% ipython --no-banner

In [1]: import numpy as np

In [2]: np.set_printoptions(precision=3, suppress=True, linewidth=160, floatmode="fixed")

In [3]: m1 = np.loadtxt("data.csv", delimiter=",")

In [4]: m1
Out[4]: 
array([[ -6.000,  -4.000,   2.000,  -6.000,  -2.000,   2.000,  -2.000,  -6.000,   0.000],
       [ -8.000, -21.000,  11.000, -21.000,   4.000,   9.000,  16.000,   6.000,  -8.000],
       [ -1.000,  -8.000,   1.000,  -3.000,   5.000,  -3.000,  13.000,   3.000,   0.000],
       [ -3.000,   9.000,   0.000,   0.000,  -9.000,   6.000, -21.000,  -9.000,   0.000],
       [-15.000, -21.000,   6.000, -18.000,   3.000,   0.000,  15.000,  -9.000,   0.000],
       [ -6.000, -18.000,   5.000, -12.000,   7.000,  -1.000,  21.000,   3.000,  -2.000],
       [ -2.000,  -5.000,   1.000,  -3.000,   2.000,  -1.000,   6.000,   0.000,   0.000],
       [ -4.000,   6.000,   4.000,  -6.000, -10.000,  12.000, -22.000,  -6.000,  -4.000],
       [ 13.000,  12.000,   4.000,   3.000,  -4.000,  14.000, -14.000,  18.000, -10.000],
       [ -5.000,  -7.000,   2.000,  -6.000,   1.000,   0.000,   5.000,  -3.000,   0.000],
       [-20.000, -13.000,  -2.000,  -9.000,  -1.000, -10.000,   5.000, -27.000,  10.000],
       [ -6.000,  10.000,  -1.000,   0.000, -11.000,   5.000, -25.000, -15.000,   2.000]])

In [5]: # looks like rank 3

In [6]: np.argsort(-np.linalg.norm(m1, axis=0).round(6), kind="stable")[:3]
Out[6]: array([6, 1, 7])

In [7]: data = np.loadtxt("mat.csv", delimiter=",")

In [8]: data
Out[8]: 
array([[ 1.269,  0.269,  0.756, -2.244,  0.513],
       [-1.310, -2.310, -0.103, -3.103, -1.207],
       [ 6.089,  5.089,  2.363, -0.637,  3.726],
       [ 3.139,  2.139,  1.380, -1.620,  1.760],
       [ 1.840,  0.840,  0.947, -2.053,  0.894],
       [ 8.728,  7.728,  3.243,  0.243,  5.485],
       [-1.373, -2.373, -0.124, -3.124, -1.248],
       [ 2.897,  1.897,  1.299, -1.701,  1.598],
       [ 2.014,  1.014,  1.005, -1.995,  1.009],
       [ 5.209,  4.209,  2.070, -0.930,  3.139],
       [-1.020, -2.020, -0.007, -3.007, -1.013],
       [ 3.962,  2.962,  1.654, -1.346,  2.308],
       [ 6.898,  5.898,  2.633, -0.367,  4.265],
       [ 3.359,  2.359,  1.453, -1.547,  1.906],
       [ 5.319,  4.319,  2.106, -0.894,  3.213],
       [ 4.849,  3.849,  1.950, -1.050,  2.900],
       [ 3.758,  2.758,  1.586, -1.414,  2.172],
       [ 5.158,  4.158,  2.053, -0.947,  3.105],
       [ 0.605, -0.395,  0.535, -2.465,  0.070],
       [ 5.424,  4.424,  2.141, -0.859,  3.283]])

In [9]: # rows and columns are dependent

In [10]: data @ np.linalg.pinv(data) @ data
Out[10]: 
array([[ 1.269,  0.269,  0.756, -2.244,  0.513],
       [-1.310, -2.310, -0.103, -3.103, -1.207],
       [ 6.089,  5.089,  2.363, -0.637,  3.726],
       [ 3.139,  2.139,  1.380, -1.620,  1.760],
       [ 1.840,  0.840,  0.947, -2.053,  0.894],
       [ 8.728,  7.728,  3.243,  0.243,  5.485],
       [-1.373, -2.373, -0.124, -3.124, -1.248],
       [ 2.897,  1.897,  1.299, -1.701,  1.598],
       [ 2.014,  1.014,  1.005, -1.995,  1.009],
       [ 5.209,  4.209,  2.070, -0.930,  3.139],
       [-1.020, -2.020, -0.007, -3.007, -1.013],
       [ 3.962,  2.962,  1.654, -1.346,  2.308],
       [ 6.898,  5.898,  2.633, -0.367,  4.265],
       [ 3.359,  2.359,  1.453, -1.547,  1.906],
       [ 5.319,  4.319,  2.106, -0.894,  3.213],
       [ 4.849,  3.849,  1.950, -1.050,  2.900],
       [ 3.758,  2.758,  1.586, -1.414,  2.172],
       [ 5.158,  4.158,  2.053, -0.947,  3.105],
       [ 0.605, -0.395,  0.535, -2.465,  0.070],
       [ 5.424,  4.424,  2.141, -0.859,  3.283]])

In [11]: np.abs(np.diag(np.linalg.qr(data)[1])) > 1e-9
Out[11]: array([ True,  True, False, False, False])

In [12]: round(float(np.trace(np.linalg.pinv(data) @ data)), 3)
Out[12]: 2.0

In [13]: np.unique(data.round(6), axis=0).shape
Out[13]: (20, 5)

In [14]: np.linalg.lstsq(data[:-1].T, data[-1])[2]
Out[14]: np.int32(2)
